>>> import numpy as np
>>> np.set_printoptions(precision=2, suppress=True, linewidth=140, sign=" ")
>>> M = np.array([[-4.07, -2.86, 3.01],
...     [-0.12, 4.02, -4.03],
...     [1.98, -3.05, 2.9],
...     [4.98, 1.95, -1.98],
...     [2.96, -1.99, 2.0],
...     [-1.04, -4.94, 4.95]])
>>> Q, V = np.linalg.qr(M[:, :1])[0], np.linalg.qr(M[:, 1:])[0]
>>> sigma = np.linalg.svd(Q.T @ V, compute_uv=False)
>>> (sigma > 0.9).sum()
np.int64(0)
>>> np.degrees(np.arccos(sigma.clip(0, 1)))
array([ 47.59])
>>> sigma
array([ 0.67])
>>> F = np.array([[-1.6, 1.0, 2.1, -1.2],
...     [-0.7, -1.1, 0.7, 3.9],
...     [-1.0, -0.1, -0.1, 1.5],
...     [-1.2, -1.2, 0.2, 5.1],
...     [1.1, 0.9, 1.1, -1.5],
...     [1.7, -0.6, -2.3, 3.9]])
>>> W1 = np.array([[2, 0, 2, 1], [3, 0, 1, 2], [2, 0, 1, 2], [3, 2, 2, 2]])
>>> c = np.array([-1, 2, 0, -2])
>>> hid = np.maximum(F @ W1 + c, 0)
>>> (hid > 0).mean(axis=0)
array([ 0.83,  0.67,  0.83,  0.83])
>>> (hid > 0).astype(int)
array([[ 0,  0,  0,  1],
       [ 1,  1,  1,  1],
       [ 1,  1,  1,  0],
       [ 1,  1,  1,  1],
       [ 1,  0,  1,  1],
       [ 1,  1,  1,  1]])
>>> print(hid)
[[  0.    0.    0.    0.2]
 [  7.4   9.8   6.    4.3]
 [  1.    5.    0.8   0. ]
 [  8.7  12.2   6.8   5. ]
 [  1.6   0.    1.2   0.1]
 [  7.7   9.8   8.3   1.7]]
>>> np.linalg.matrix_rank(hid)
np.int64(4)
>>> cent = np.array([[1, 2], [1, 2], [2, 1], [2, 2]])
>>> hid @ cent
array([[  0.4,   0.4],
       [ 37.8,  49. ],
       [  7.6,  12.8],
       [ 44.5,  58.6],
       [  4.2,   4.6],
       [ 37.5,  46.7]])
>>> (hid @ cent).round(6).argmax(axis=1)
array([ 0,  1,  1,  1,  1,  1])
>>> X = np.array([[1, -2, 4, -8], [1, -1, 1, -1], [1, 0, 0, 0], [1, 1, 1, 1]])
>>> X
array([[ 1, -2,  4, -8],
       [ 1, -1,  1, -1],
       [ 1,  0,  0,  0],
       [ 1,  1,  1,  1]])
>>> # row 0 is much longer than the rest
>>> t3 = np.stack([X, -1 * X, X[::-1]])
>>> (t3 @ X.T).shape
(3, 4, 4)
>>> t3.shape
(3, 4, 4)
>>> np.linalg.matrix_rank(t3)
array([ 4,  4,  4])
>>> M2 = X[0, 0] * X[1:] - np.outer(X[1:, 0], X[0])
>>> M2
array([[ 0,  1, -3,  7],
       [ 0,  2, -4,  8],
       [ 0,  3, -3,  9]])
>>> print(np.linalg.matrix_rank(M2), np.linalg.matrix_rank(X))
3 4
>>> np.flatnonzero(~M2.round(6).any(axis=1))
array([], dtype=int64)
>>> (X - X.T) / 2
array([[ 0. , -1.5,  1.5, -4.5],
       [ 1.5,  0. ,  0.5, -1. ],
       [-1.5, -0.5,  0. , -0.5],
       [ 4.5,  1. ,  0.5,  0. ]])
>>> np.sort(np.abs(np.linalg.eigvals(X)))
array([ 0.71,  1.44,  3.43,  3.43])
>>> (X + X.T) / 2
array([[ 1. , -0.5,  2.5, -3.5],
       [-0.5, -1. ,  0.5,  0. ],
       [ 2.5,  0.5,  0. ,  0.5],
       [-3.5,  0. ,  0.5,  1. ]])
>>> X @ X
array([[ -5,  -8,  -6, -14],
       [  0,  -2,   2,  -8],
       [  1,  -2,   4,  -8],
       [  4,  -2,   6,  -8]])
>>> r0 = np.array([5, 1, 2, 5])
>>> M2 = X + np.outer(r0, np.eye(4)[3])
>>> np.linalg.matrix_rank(np.linalg.inv(M2) - np.linalg.inv(X), tol=1e-8)
np.int64(1)
>>> round(np.linalg.det(M2) / np.linalg.det(X), 2), round(float(1 + np.linalg.solve(X, r0)[3]), 2)
(np.float64(0.5), 0.5)
>>> M2
array([[ 1., -2.,  4., -3.],
       [ 1., -1.,  1.,  0.],
       [ 1.,  0.,  0.,  2.],
       [ 1.,  1.,  1.,  6.]])
>>> x = np.array([-2, -5, -5, 0])
>>> print(X * x)
[[ -2  10 -20   0]
 [ -2   5  -5   0]
 [ -2   0   0   0]
 [ -2  -5  -5   0]]
>>> X @ (2 * x)
array([-24,  -4,  -4, -24])
>>> np.sign((X @ x).round(6))
array([-1, -1, -1, -1])
>>> np.linalg.norm(X @ x) <= np.linalg.norm(X, 2) * np.linalg.norm(x) + 1e-9
np.True_
>>> print(np.einsum("ij,j->i", X, x))
[-12  -2  -2 -12]
>>> A = np.array([[3, -3, -7, -2, -7, -7, -3],
...     [-3, 3, -3, -7, -2, -7, -7],
...     [-7, -3, 3, -3, -7, -2, -7],
...     [-2, -7, -3, 3, -3, -7, -2],
...     [-7, -2, -7, -3, 3, -3, -7],
...     [-7, -7, -2, -7, -3, 3, -3],
...     [-3, -7, -7, -2, -7, -3, 3]])
>>> # equal to its transpose
>>> left, sigma, vt = np.linalg.svd(A, full_matrices=False)
>>> left.shape, sigma.shape, vt.shape
((7, 7), (7,), (7, 7))
>>> np.round(left.T @ A @ vt.T, 2) + 0
array([[ 25.39,   0.  ,   0.  ,   0.  ,   0.  ,   0.  ,   0.  ],
       [  0.  ,  14.69,   0.  ,   0.  ,   0.  ,   0.  ,   0.  ],
       [  0.  ,   0.  ,  12.74,   0.  ,   0.  ,   0.  ,   0.  ],
       [  0.  ,   0.  ,   0.  ,   9.78,   0.  ,   0.  ,   0.  ],
       [  0.  ,   0.  ,   0.  ,   0.  ,   8.07,   0.  ,   0.  ],
       [  0.  ,   0.  ,   0.  ,   0.  ,   0.  ,   3.48,   0.  ],
       [  0.  ,   0.  ,   0.  ,   0.  ,   0.  ,   0.  ,   2.37]])
>>> np.round(np.linalg.norm(A[4] - A[1]), 2)
np.float64(10.68)
>>> np.linalg.norm(A, axis=1)
array([ 13.34,  13.34,  13.34,  11.53,  13.34,  13.34,  13.34])
>>> round(float(np.linalg.norm(A[4], 1)), 2), round(np.linalg.norm(A[4], np.inf), 2)
(32.0, np.float64(7.0))
>>> round(float(np.linalg.norm(A, 1)), 2), np.round(np.linalg.norm(A, np.inf), 2)
(32.0, np.float64(32.0))
>>> np.linalg.norm(A, axis=0)
array([ 13.34,  13.34,  13.34,  11.53,  13.34,  13.34,  13.34])
>>> round(float(np.linalg.eigvalsh(A).min()), 2)
-25.39
>>> np.argsort(-np.linalg.norm(M, axis=0).round(6), kind="stable")[:3]
array([ 2,  1,  0])
>>> [round(float(x), 2) for x in np.linalg.svd(M, compute_uv=False)[:3]]
[11.71, 7.07, 0.12]
>>> rng = np.random.default_rng(82957)
>>> feats = np.triu(rng.random((4, 4)) < 0.6, 1).astype(int)
>>> feats = feats + feats.T
>>> feats
array([[ 0,  1,  1,  0],
       [ 1,  0,  0,  1],
       [ 1,  0,  0,  1],
       [ 0,  1,  1,  0]])
>>> # column 2 repeats column 1
>>> left, sigma, vt = np.linalg.svd(feats)
>>> V = vt[:(sigma > 1e-8).sum()]
>>> x = feats[0] + -3 * feats[1] + rng.integers(2) * np.eye(4)[3]
>>> x
array([-3.,  1.,  1., -3.])
>>> print(np.round(V.T @ V, 2) + 0)
[[ 0.5  0.   0.   0.5]
 [ 0.   0.5  0.5  0. ]
 [ 0.   0.5  0.5  0. ]
 [ 0.5  0.   0.   0.5]]
>>> np.linalg.matrix_rank(np.vstack([feats, x]))
np.int64(2)
>>> W0 = np.eye(3, dtype=int)[rng.permutation(3)] * np.array([3, 3, 2])
>>> W0
array([[ 3,  0,  0],
       [ 0,  0,  2],
       [ 0,  3,  0]])
>>> # 2 blocks once reordered
>>> np.linalg.svd(W0, compute_uv=False)
array([ 3.,  3.,  2.])
>>> print(np.linalg.pinv(W0))
[[ 0.33  0.    0.  ]
 [ 0.    0.    0.33]
 [ 0.    0.5   0.  ]]
>>> W0 @ W0.T
array([[ 9,  0,  0],
       [ 0,  4,  0],
       [ 0,  0,  9]])
>>> hat = F @ np.linalg.solve(F.T @ F, F.T)
>>> np.round(np.linalg.eigvalsh(hat), 2) + 0
array([ 0.,  0.,  1.,  1.,  1.,  1.])
>>> np.linalg.matrix_rank(np.eye(6) - hat)
np.int64(2)
>>> np.allclose(hat @ hat, hat)
True
>>> np.round(np.linalg.norm(W0[2] - W0[1]), 2)
np.float64(3.61)
>>> round(float(np.linalg.norm(W0[2], 1)), 2), round(np.linalg.norm(W0[2], np.inf), 2)
(3.0, np.float64(3.0))
>>> np.linalg.norm(W0, axis=1)
array([ 3.,  2.,  3.])
>>> print(round(np.linalg.norm(W0, 2), 2))
3.0
>>> round(float(np.linalg.norm(W0) ** 2 / np.linalg.norm(W0, 2) ** 2), 2)
2.44
>>> left, sigma, vt = np.linalg.svd(W0, full_matrices=False)
>>> left.T @ left
array([[ 1.,  0.,  0.],
       [ 0.,  1.,  0.],
       [ 0.,  0.,  1.]])
>>> print(np.cumsum(sigma ** 2) / np.sum(sigma ** 2))
[ 0.41  0.82  1.  ]
>>> sigma / sigma[0]
array([ 1.  ,  1.  ,  0.67])
>>> np.linalg.eigvals(W0)
array([ 2.45, -2.45,  3.  ])
>>> print(round(float(np.linalg.eigvals(W0).sum().real), 2))
3.0
>>> np.poly(W0)
array([ 1., -3., -6., 18.])
>>> np.round(np.linalg.det(2 * W0), 2), np.round(np.linalg.det(W0), 2)
(np.float64(-144.0), np.float64(-18.0))
>>> np.einsum("ii->", W0)
np.int64(3)
>>> np.kron(np.eye(2, dtype=int), W0)
array([[ 3,  0,  0,  0,  0,  0],
       [ 0,  0,  2,  0,  0,  0],
       [ 0,  3,  0,  0,  0,  0],
       [ 0,  0,  0,  3,  0,  0],
       [ 0,  0,  0,  0,  0,  2],
       [ 0,  0,  0,  0,  3,  0]])
>>> M2 = np.array([[1], [3], [3], [2]])
>>> cent = np.array([[3, 2, 4, 4, 2, 3, -1]])
>>> K = M2 @ cent + 0.02 * rng.normal(size=(4, 7))
>>> K
array([[ 2.99,  1.99,  3.98,  3.99,  2.  ,  3.03, -0.98],
       [ 9.02,  6.  , 12.01, 11.97,  5.99,  9.  , -3.05],
       [ 9.02,  6.02, 12.  , 12.01,  6.01,  8.97, -2.98],
       [ 6.03,  4.03,  8.03,  8.02,  3.98,  6.02, -2.01]])
>>> M2 = K + rng.integers(-2, 3, (4, 1)) @ rng.integers(-2, 3, (1, 7))
>>> M2.round(2) + 0
array([[ 0.99, -0.01,  7.98,  5.99,  0.  ,  7.03, -0.98],
       [11.02,  8.  ,  8.01,  9.97,  7.99,  5.  , -3.05],
       [10.02,  7.02, 10.  , 11.01,  7.01,  6.97, -2.98],
       [ 7.03,  5.03,  6.03,  7.02,  4.98,  4.02, -2.01]])
>>> np.linalg.matrix_rank(M2 - K, tol=1e-8)
np.int64(1)
>>> left, sigma, vt = np.linalg.svd(K, full_matrices=False)
>>> np.abs(left[:, 0]).round(6).argmax()
np.int64(2)
>>> print(sigma)
[ 36.86   0.06   0.05   0.03]
>>> np.cumsum(sigma ** 2) / np.sum(sigma ** 2)
array([ 1.,  1.,  1.,  1.])
>>> print(np.round(vt @ vt.T, 2) + 0)
[[ 1.  0.  0.  0.]
 [ 0.  1.  0.  0.]
 [ 0.  0.  1.  0.]
 [ 0.  0.  0.  1.]]
>>> np.round(left.T @ left, 2) + 0
array([[ 1.,  0.,  0.,  0.],
       [ 0.,  1.,  0.,  0.],
       [ 0.,  0.,  1.,  0.],
       [ 0.,  0.,  0.,  1.]])
>>> np.round(np.sqrt((sigma ** 2).sum()), 2), round(np.linalg.norm(K), 2)
(np.float64(36.86), np.float64(36.86))
>>> np.abs(vt[0])
array([ 0.39,  0.26,  0.52,  0.52,  0.26,  0.39,  0.13])
>>> def softmax(z):
...     e = np.exp(z - z.max(axis=-1, keepdims=True))
...     return e / e.sum(axis=-1, keepdims=True)
... 
>>> np.round(softmax(10 * K[2]), 2) + 0
array([ 0.  ,  0.  ,  0.48,  0.52,  0.  ,  0.  ,  0.  ])
>>> np.round(softmax(K[2]), 2) + 0
array([ 0.02,  0.  ,  0.47,  0.48,  0.  ,  0.02,  0.  ])
>>> np.round(softmax(K[2] + -2), 2) + 0
array([ 0.02,  0.  ,  0.47,  0.48,  0.  ,  0.02,  0.  ])
>>> scores = K @ K.T / np.sqrt(7)
>>> print(softmax(scores)[2] @ K)
[ 9.02  6.01 12.01 11.99  6.    8.99 -3.02]
>>> left, sigma, vt = np.linalg.svd(K)
>>> sigma
array([ 36.86,   0.06,   0.05,   0.03])
>>> M2 = left[:, :1] @ np.diag(sigma[:1]) @ vt[:1]
>>> np.round(np.linalg.norm(K - M2) / np.linalg.norm(K), 2)
np.float64(0.0)
>>> round(float(np.linalg.norm(K - M2, 2)), 2), round(float(sigma[1]), 2)
(0.06, 0.06)
>>> np.linalg.matrix_rank(K, rtol=0.05)
np.int64(1)
>>> mat = np.load("run9.npy")
>>> mat
array([[  5,   5,   5,   5],
       [  5,  10,  10,  10],
       [  5,  10,  15,  15],
       [  5,  10,  15,  20]])
>>> # symmetric
>>> [round(float(np.linalg.det(feats[:i, :i])), 2) + 0 for i in range(1, 5)]
[0.0, -1.0, 0.0, 0.0]
>>> np.all(np.linalg.eigvalsh(feats) > 0)
np.False_
>>> print(round(float(np.linalg.eigvalsh(feats).min()), 2))
-2.0
